$ python3 -q
>>> import numpy as np
>>> np.set_printoptions(precision=2, suppress=True, linewidth=120)
>>> tidy = lambda a: np.round(a, 2) + 0
>>> arr = np.load("m.npy")
>>> tidy(arr)
array([[0.2 , 0.2 , 0.  , 0.  , 0.2 , 0.2 , 0.  , 0.2 ],
       [0.25, 0.25, 0.  , 0.25, 0.  , 0.  , 0.25, 0.  ],
       [0.  , 0.  , 0.5 , 0.  , 0.5 , 0.  , 0.  , 0.  ],
       [0.  , 0.  , 0.33, 0.67, 0.  , 0.  , 0.  , 0.  ],
       [0.33, 0.  , 0.33, 0.  , 0.33, 0.  , 0.  , 0.  ],
       [0.  , 0.  , 0.  , 0.  , 0.33, 0.67, 0.  , 0.  ],
       [0.  , 0.  , 0.  , 0.25, 0.  , 0.  , 0.5 , 0.25],
       [0.2 , 0.2 , 0.  , 0.  , 0.  , 0.  , 0.2 , 0.4 ]])
>>> O, evecs = np.linalg.qr(arr[:, :6])[0], np.linalg.qr(arr[:, 6:])[0]
>>> sv = np.linalg.svd(O.T @ evecs, compute_uv=False)
>>> tidy(sv)
array([0.82, 0.6 ])
>>> tidy(np.degrees(np.arccos(sv.clip(0, 1))))
array([34.47, 53.45])
>>> O, R = np.linalg.qr(arr)
>>> np.allclose(R.T @ R, arr.T @ arr)
True
>>> tidy(abs(R[0, 0])), tidy(np.linalg.norm(arr[:, 0]))
(np.float64(0.5), np.float64(0.5))
>>> O.shape, R.shape
((8, 8), (8, 8))
>>> rng = np.random.default_rng(800)
>>> out = arr + rng.integers(-2, 3, (8, 7)) @ rng.integers(-2, 3, (7, 8))
>>> tidy(out)
array([[  0.2 ,   5.2 ,  -2.  ,  -4.  ,  -3.8 ,   0.2 ,  11.  ,   3.2 ],
       [  2.25,  -4.75,  -9.  ,   0.25,   2.  ,  -1.  ,  -7.75,   2.  ],
       [  6.  ,   0.  ,   3.5 ,   8.  ,   5.5 ,   6.  , -12.  ,   2.  ],
       [ -2.  ,  -4.  ,   4.33,  -0.33,   0.  ,   6.  ,  -6.  ,  -1.  ],
       [  2.33,  -2.  ,  -0.67,   2.  ,   6.33,  -3.  ,  -5.  ,  -1.  ],
       [  0.  ,  -1.  ,  -2.  ,  -5.  ,   1.33, -11.33,   3.  ,  -5.  ],
       [ -4.  ,   3.  ,   9.  ,   1.25,  11.  ,  -4.  ,   3.5 ,  -5.75],
       [ -3.8 ,   1.2 ,   9.  ,   5.  ,  -1.  ,   6.  ,  -0.8 ,  -1.6 ]])
>>> tidy(np.linalg.svd(out - arr, compute_uv=False))
array([25.68, 20.53, 18.24,  9.55,  5.46,  3.67,  0.79,  0.  ])
>>> np.linalg.matrix_rank(out - arr, tol=1e-8)
np.int64(7)
